In [1]: import numpy as np

In [2]: from numpy import linalg as LA

In [3]: np.set_printoptions(suppress=True, linewidth=160)

In [4]: F = np.load("x.npy")

In [5]: F.round(1) + 0
Out[5]: 
array([[ 0.1, -0.1, -0.1,  0.2, -0.1,  0. ,  0.1],
       [-0.1,  0.1,  0.1, -0.2,  0.1,  0. , -0.1],
       [-0.1,  0.1,  0.1, -0.2,  0.1,  0. , -0.1],
       [ 0.2, -0.2, -0.2,  0.4, -0.2,  0.1,  0.3],
       [-0.1,  0.1,  0.1, -0.2,  0.1,  0. , -0.1],
       [ 0. ,  0. ,  0. ,  0.1,  0. ,  0. ,  0. ],
       [ 0.1, -0.1, -0.1,  0.3, -0.1,  0. ,  0.2]])

In [6]: np.abs(np.diag(LA.qr(F)[1])) > 1e-9
Out[6]: array([ True, False, False, False, False, False, False])

In [7]: np.round(F @ LA.pinv(F) @ F, 1) + 0
Out[7]: 
array([[ 0.1, -0.1, -0.1,  0.2, -0.1,  0. ,  0.1],
       [-0.1,  0.1,  0.1, -0.2,  0.1,  0. , -0.1],
       [-0.1,  0.1,  0.1, -0.2,  0.1,  0. , -0.1],
       [ 0.2, -0.2, -0.2,  0.4, -0.2,  0.1,  0.3],
       [-0.1,  0.1,  0.1, -0.2,  0.1,  0. , -0.1],
       [ 0. ,  0. ,  0. ,  0.1,  0. ,  0. ,  0. ],
       [ 0.1, -0.1, -0.1,  0.3, -0.1,  0. ,  0.2]])

In [8]: round(float(np.trace(LA.pinv(F) @ F)), 1)
Out[8]: 1.0

In [9]: M2 = np.array([[-7, -8, -9, -4, -5],
   ...:     [7, -8, 7, 0, -5],
   ...:     [7, -9, -4, 3, -8],
   ...:     [-9, -5, -9, 2, -8],
   ...:     [-7, 3, 3, -6, 7]])

In [10]: E = M2 - M2.T

In [11]: E
Out[11]: 
array([[  0, -15, -16,   5,   2],
       [ 15,   0,  16,   5,  -8],
       [ 16, -16,   0,  12, -11],
       [ -5,  -5, -12,   0,  -2],
       [ -2,   8,  11,   2,   0]])

In [12]: P = np.triu(np.array([[-2, -1, -1, -1, -2],
    ...:     [2, 2, 1, 0, 0],
    ...:     [2, 1, 2, 0, -1],
    ...:     [-1, 1, 1, -2, -1],
    ...:     [-1, 0, -1, 0, -1]]), 1) + np.eye(5)

In [13]: M2 = P @ E @ LA.inv(P)

In [14]: P @ E - E @ P
Out[14]: 
array([[-22.,   5., -11., -21.,  10.],
       [ 16.,  -1.,  15.,  27.,  40.],
       [  2.,   8.,  21.,  14.,  44.],
       [  2., -13., -11.,  -7., -22.],
       [  0.,  -2., -10.,  -2.,   9.]])

In [15]: np.trace(M2), np.trace(E)
Out[15]: (np.float64(0.0), np.int64(0))

In [16]: M2
Out[16]: 
array([[-22., -32., -32., -38., -91.],
       [ 31.,  15.,  32.,  48., 123.],
       [ 18.,  -6.,  13.,  28.,  66.],
       [ -3., -16., -10.,  -5., -23.],
       [ -2.,   6.,   3.,   0.,  -1.]])

In [17]: np.round(np.poly(M2), 1) + 0
Out[17]: array([    1.,     0.,  1124.,     0., 29211.,     0.])

In [18]: x0 = np.array([1, 2, 4, 2, 2])

In [19]: np.round(LA.eigvals(E).real, 1) + 0
Out[19]: array([0., 0., 0., 0., 0.])

In [20]: np.round(LA.svd(E, compute_uv=False), 1) + 0
Out[20]: array([33.1, 33.1,  5.2,  5.2,  0. ])

In [21]: x0 @ E @ x0
Out[21]: np.int64(0)

In [22]: round(LA.det(E), 1)
Out[22]: np.float64(0.0)

In [23]: Q = LA.solve(np.eye(5) - E, np.eye(5) + E)

In [24]: np.round(Q @ Q.T, 1) + 0
Out[24]: 
array([[1., 0., 0., 0., 0.],
       [0., 1., 0., 0., 0.],
       [0., 0., 1., 0., 0.],
       [0., 0., 0., 1., 0.],
       [0., 0., 0., 0., 1.]])
